$ python3 -q
>>> import numpy as np
>>> np.set_printoptions(precision=2, suppress=True, linewidth=100, floatmode="fixed")
>>> m1 = np.loadtxt("run19.csv", delimiter=",")
>>> print(m1)
[[1.00 1.00 0.00 1.00 2.00 2.00]
 [2.00 1.00 1.00 0.00 1.00 2.00]
 [2.00 2.00 1.00 1.00 0.00 1.00]
 [1.00 2.00 2.00 1.00 1.00 0.00]
 [0.00 1.00 2.00 2.00 1.00 1.00]
 [1.00 0.00 1.00 2.00 2.00 1.00]]
>>> Y = np.array([[0, 1, 2],
...     [-1, 0, 2],
...     [-1, 1, 2],
...     [1, -1, 0],
...     [2, 2, -2],
...     [0, -1, 2]])
>>> print(np.linalg.matrix_rank(np.vstack([m1, Y.T])))
6
>>> print(np.vstack([m1, Y.T]).shape)
(9, 6)
>>> Y @ m1
Traceback (most recent call last):
  File "<python-input-7>", line 1, in <module>
    Y @ m1
    ~~^~~~
ValueError: matmul: Input operand 1 has a mismatch in its core dimension 0, with gufunc signature (n?,k),(k,m?)->(n?,m?) (size 6 is different from 3)
>>> print(np.einsum("ij,ij->i", m1, m1))
[11.00 11.00 11.00 11.00 11.00 11.00]
>>> J = np.array([[1.0, 0.0, 0.0], [0.0, 1.0, 9.0], [0.0, 2.0, 0.0]])
>>> # column 2 dominates
>>> print(np.flatnonzero(np.linalg.matrix_power((J != 0) + (J.T != 0) + np.eye(3), 3)[0]))
[0]
>>> print(round(np.linalg.det(J), 2))
-18.0
>>> print((np.linalg.matrix_power((J != 0) + (J.T != 0) + np.eye(3), 3) > 0).astype(int))
[[1 0 0]
 [0 1 1]
 [0 1 1]]
>>> print(J @ J)
[[ 1.00  0.00  0.00]
 [ 0.00 19.00  9.00]
 [ 0.00  2.00 18.00]]
>>> F = 0.5 ** np.abs(np.subtract.outer(np.arange(5), np.arange(5)))
>>> print(F)
[[1.00 0.50 0.25 0.12 0.06]
 [0.50 1.00 0.50 0.25 0.12]
 [0.25 0.50 1.00 0.50 0.25]
 [0.12 0.25 0.50 1.00 0.50]
 [0.06 0.12 0.25 0.50 1.00]]
>>> Y = F / np.linalg.norm(F, axis=1, keepdims=True)
>>> C2 = Y @ Y.T
>>> print((C2 - 2 * np.eye(5)).round(6).argmax(axis=1))
[1 0 1 4 3]
>>> E = np.array([[-4, -2, 3, -2, -2, 4],
...     [-2, 0, 1, 0, 4, -2],
...     [3, 1, -2, 0, -2, -1],
...     [-2, 0, 0, -2, -1, 1],
...     [-2, 4, -2, -1, -4, 3],
...     [4, -2, -1, 1, 3, 4]])
>>> print([round(float(np.linalg.det(E[:i, :i])), 2) + 0 for i in range(1, 7)])
[-4.0, -4.0, 0.0, 4.0, -80.0, -656.0]
>>> print(np.all(np.linalg.eigvalsh(E) > 0))
False
>>> print(np.allclose(E @ E.T, E.T @ E))
True
>>> E.inv()
Traceback (most recent call last):
  File "<python-input-24>", line 1, in <module>
    E.inv()
    ^^^^^
AttributeError: 'numpy.ndarray' object has no attribute 'inv'
>>> print(E @ E)
[[ 53  -5 -20  18  16  -7]
 [ -5  25 -14  -2 -20  -5]
 [-20 -14  19  -5   7   2]
 [ 18  -2  -5  10  13  -9]
 [ 16 -20   7  13  50 -15]
 [ -7  -5   2  -9 -15  47]]
>>> print(round(float(np.abs(np.linalg.eigvals(E)).max()), 2))
9.34
>>> Y = E[0, 0] * E[1:] - np.outer(E[1:, 0], E[0])
>>> print(Y)
[[  0  -4   2  -4 -20  16]
 [  0   2  -1   6  14  -8]
 [  0  -4   6   4   0   4]
 [  0 -20  14   0  12  -4]
 [  0  16  -8   4  -4 -32]]
>>> print(np.linalg.matrix_rank(Y), np.linalg.matrix_rank(E))
5 6
>>> print(np.flatnonzero(~Y.round(6).any(axis=1)))
[]
>>> x0 = np.array([2, -1, -1, 0, -1, -2])
>>> rhs = E @ x0
>>> c, lr = np.zeros(6), 1 / np.linalg.norm(E, 2) ** 2
>>> for i in range(10):
...     c -= lr * E.T @ (E @ c - rhs)
...     if i % 2 == 0: print(i, round(np.linalg.norm(E @ c - rhs), 2))
... 
0 7.88
2 4.81
4 3.6
6 2.75
8 2.13
>>> print(c)
[ 2.03 -0.34 -0.56  0.37 -0.77 -1.76]
>>> print(round(np.linalg.cond(E), 2))
36.02
>>> X = np.load("m.npy")
>>> print(X)
[[ 0.97 -0.03 -0.08  0.14  0.14  0.08 -0.03]
 [-0.03  0.97 -0.08  0.14  0.14  0.08 -0.03]
 [-0.08 -0.08  0.75  0.42  0.42  0.25 -0.08]
 [ 0.14  0.14  0.42  0.30 -0.70 -0.42  0.14]
 [ 0.14  0.14  0.42 -0.70  0.30 -0.42  0.14]
 [ 0.08  0.08  0.25 -0.42 -0.42  0.75  0.08]
 [-0.03 -0.03 -0.08  0.14  0.14  0.08  0.97]]
>>> w, vecs = np.linalg.eigh(X)
>>> print(np.round(w.sum(), 2), np.trace(X))
5.0 5.0
>>> print(np.linalg.eigvalsh(X @ X))
[1.00 1.00 1.00 1.00 1.00 1.00 1.00]
>>> print(w)
[-1.00  1.00  1.00  1.00  1.00  1.00  1.00]
>>> print(np.round(np.linalg.eigvalsh(X + -1 * np.eye(7)), 2) + 0)
[-2.00  0.00  0.00  0.00  0.00  0.00  0.00]
>>> print(vecs @ np.diag(w) @ vecs.T)
[[ 0.97 -0.03 -0.08  0.14  0.14  0.08 -0.03]
 [-0.03  0.97 -0.08  0.14  0.14  0.08 -0.03]
 [-0.08 -0.08  0.75  0.42  0.42  0.25 -0.08]
 [ 0.14  0.14  0.42  0.30 -0.70 -0.42  0.14]
 [ 0.14  0.14  0.42 -0.70  0.30 -0.42  0.14]
 [ 0.08  0.08  0.25 -0.42 -0.42  0.75  0.08]
 [-0.03 -0.03 -0.08  0.14  0.14  0.08  0.97]]
>>> arr = np.load("block12.npy")
>>> print(arr)
[[1 0 0 0 0 0]
 [8 1 0 0 0 0]
 [5 9 1 0 0 0]
 [5 0 6 1 0 0]
 [6 7 0 6 1 0]
 [7 1 0 7 1 1]]
>>> left, sigma, vt = np.linalg.svd(arr)
>>> print(sigma.round(2) + 0)
[17.99  8.17  6.84  4.56  0.56  0.00]
>>> print(np.argmax(sigma[:-1] / (sigma[1:] + 1e-6)) + 1)
5
>>> Y = left[:, :5] @ np.diag(sigma[:5]) @ vt[:5]
>>> print(Y.round(2) + 0)
[[1.00 0.00 0.00 0.00 0.00 0.00]
 [8.00 1.00 0.00 0.00 0.00 0.00]
 [5.00 9.00 1.00 0.00 0.00 0.00]
 [5.00 0.00 6.00 1.00 0.00 0.00]
 [6.00 7.00 0.00 6.00 1.00 0.00]
 [7.00 1.00 0.00 7.00 1.00 1.00]]
>>> print(np.round(np.abs(arr - Y).max(), 2))
0.0
>>> print(np.linalg.matrix_rank(Y))
5
>>> print(np.round(np.linalg.norm(arr - Y) / np.linalg.norm(arr), 2))
0.0
>>> print(np.poly(J))
[  1.00  -2.00 -17.00  18.00]
>>> print(np.round(np.linalg.det(J.T), 2))
-18.0
>>> print(np.einsum("ij,ji->", J, J))
38.0
>>> print(np.linalg.eigvals(J))
[-3.77  4.77  1.00]
>>> print(round(np.linalg.det(2 * J), 2), round(float(np.linalg.det(J)), 2))
-144.0 -18.0
>>> print(np.linalg.matrix_rank(arr - arr[0, 0] * np.eye(6)))
5
>>> print(arr @ arr)
[[ 1  0  0  0  0  0]
 [16  1  0  0  0  0]
 [82 18  1  0  0  0]
 [40 54 12  1  0  0]
 [98 14 36 12  1  0]
 [63  9 42 20  2  1]]
>>> print(F @ F)
[[1.33 1.16 0.83 0.53 0.31]
 [1.16 1.58 1.28 0.88 0.53]
 [0.83 1.28 1.62 1.28 0.83]
 [0.53 0.88 1.28 1.58 1.16]
 [0.31 0.53 0.83 1.16 1.33]]
>>> np.linalg.determinant(F)
Traceback (most recent call last):
  File "<python-input-63>", line 1, in <module>
    np.linalg.determinant(F)
    ^^^^^^^^^^^^^^^^^^^^^
AttributeError: module 'numpy.linalg' has no attribute 'determinant'
>>> print(round(np.abs(np.linalg.eigvals(F)).max(), 2))
2.26
>>> assert F == F.T
Traceback (most recent call last):
  File "<python-input-65>", line 1, in <module>
    assert F == F.T
           ^^^^^^^^
ValueError: The truth value of an array with more than one element is ambiguous. Use a.any() or a.all()
>>> print(np.round(np.linalg.det(F), 2))
0.32
>>> Y = np.array([[-2, 1], [-8, -9]])
>>> Z = np.array([[-1, 2, 3], [3, 3, -3], [1, 1, 0]])
>>> W0 = np.block([[Y, np.array([[0, 0, -3], [-2, 1, -3]])], [np.zeros((3, 2)), Z]])
>>> print(W0)
[[-2.00  1.00  0.00  0.00 -3.00]
 [-8.00 -9.00 -2.00  1.00 -3.00]
 [ 0.00  0.00 -1.00  2.00  3.00]
 [ 0.00  0.00  3.00  3.00 -3.00]
 [ 0.00  0.00  1.00  1.00  0.00]]
>>> w, vecs = np.linalg.eigh(F)
>>> x0 = np.array([-1, -1, 5, -1, 0])
>>> print(vecs * np.abs(w) @ vecs.T)
[[1.00 0.50 0.25 0.12 0.06]
 [0.50 1.00 0.50 0.25 0.13]
 [0.25 0.50 1.00 0.50 0.25]
 [0.12 0.25 0.50 1.00 0.50]
 [0.06 0.13 0.25 0.50 1.00]]
>>> print(np.abs(F).sum(axis=1).max(), round(float(np.abs(w).max()), 2))
2.5 2.26
>>> print((np.sign(vecs[:, -1].round(6)) == np.sign(vecs[0, -1].round(6))).astype(int))
[1 1 1 1 1]
>>> C2 = W0.T @ W0
>>> print(np.diag(C2))
[68.00 82.00 15.00 15.00 36.00]
>>> print(np.linalg.matrix_rank(C2))
5
>>> print((W0 @ W0.T).shape)
(5, 5)
>>> print(np.trace(C2), (W0 ** 2).sum())
216.0 216.0
>>> print(np.allclose(C2, C2.T))
True
>>> Y = np.linalg.inv(W0)
>>> print(round(np.linalg.cond(W0), 2))
32.96
>>> print(np.round(W0 @ Y, 2) + 0)
[[1.00 0.00 0.00 0.00 0.00]
 [0.00 1.00 0.00 0.00 0.00]
 [0.00 0.00 1.00 0.00 0.00]
 [0.00 0.00 0.00 1.00 0.00]
 [0.00 0.00 0.00 0.00 1.00]]
>>> print(np.round(np.linalg.det(W0) * Y, 2) + 0)
[[  81.00    9.00   -9.00  -99.00  306.00]
 [ -72.00   18.00  -18.00   36.00  -90.00]
 [   0.00    0.00   78.00   78.00 -390.00]
 [   0.00    0.00  -78.00  -78.00  156.00]
 [   0.00    0.00    0.00   78.00 -234.00]]
>>> feats = np.loadtxt("mat.csv", delimiter=",")
>>> print(feats.round(2) + 0)
[[0.40 0.04 0.31 0.31 0.22]
 [0.04 0.00 0.03 0.03 0.02]
 [0.31 0.03 0.24 0.24 0.17]
 [0.31 0.03 0.24 0.24 0.17]
 [0.22 0.02 0.17 0.17 0.12]]
>>> # column 3 repeats column 2
>>> rk = np.linalg.matrix_rank(feats)
>>> print(rk)
1
>>> N = np.linalg.svd(feats)[2][rk:].T
>>> print(N.shape)
(5, 4)
>>> print(np.linalg.matrix_rank(feats.T @ feats), np.linalg.matrix_rank(feats @ feats.T))
1 1
>>> print(np.allclose(feats @ N, 0))
True
>>> print(np.round(feats @ N, 2) + 0)
[[0.00 0.00 0.00 0.00]
 [0.00 0.00 0.00 0.00]
 [0.00 0.00 0.00 0.00]
 [0.00 0.00 0.00 0.00]
 [0.00 0.00 0.00 0.00]]
>>> print(N @ N.T)
[[ 0.60 -0.04 -0.31 -0.31 -0.22]
 [-0.04  1.00 -0.03 -0.03 -0.02]
 [-0.31 -0.03  0.76 -0.24 -0.17]
 [-0.31 -0.03 -0.24  0.76 -0.17]
 [-0.22 -0.02 -0.17 -0.17  0.88]]
>>> f = np.array([0, 1, 3])
>>> print(np.polyval(f, m1[4]))
[3.00 4.00 5.00 5.00 4.00 4.00]
>>> print(np.cross(m1[4, :3], m1[5, :3]))
[ 1.00  2.00 -1.00]
>>> f = np.array([-2, -9])
>>> print(np.cross(feats[2, :3], feats[3, :3]))
[0.00 0.00 0.00]
>>> print(np.convolve(feats[2], f))
[-0.61 -2.83 -0.79 -2.63 -2.49 -1.54]
>>> print(round(float(np.trace(np.linalg.pinv(feats) @ feats)), 2))
1.0
>>> print(np.unique(feats.round(6), axis=0).shape)
(4, 5)
>>> print(np.round(feats @ np.linalg.pinv(feats) @ feats, 2) + 0)
[[0.40 0.04 0.31 0.31 0.22]
 [0.04 0.00 0.03 0.03 0.02]
 [0.31 0.03 0.24 0.24 0.17]
 [0.31 0.03 0.24 0.24 0.17]
 [0.22 0.02 0.17 0.17 0.12]]
>>> x0 = np.array([3, 6, -1, -3, -3])
>>> print(np.linalg.eigvalsh(2 * feats - np.eye(5)))
[-1.00 -1.00 -1.00 -1.00  1.00]
>>> print(feats @ feats @ x0)
[-0.44 -0.05 -0.34 -0.34 -0.24]
>>> print(np.eye(5) - feats)
[[ 0.60 -0.04 -0.31 -0.31 -0.22]
 [-0.04  1.00 -0.03 -0.03 -0.02]
 [-0.31 -0.03  0.76 -0.24 -0.17]
 [-0.31 -0.03 -0.24  0.76 -0.17]
 [-0.22 -0.02 -0.17 -0.17  0.88]]
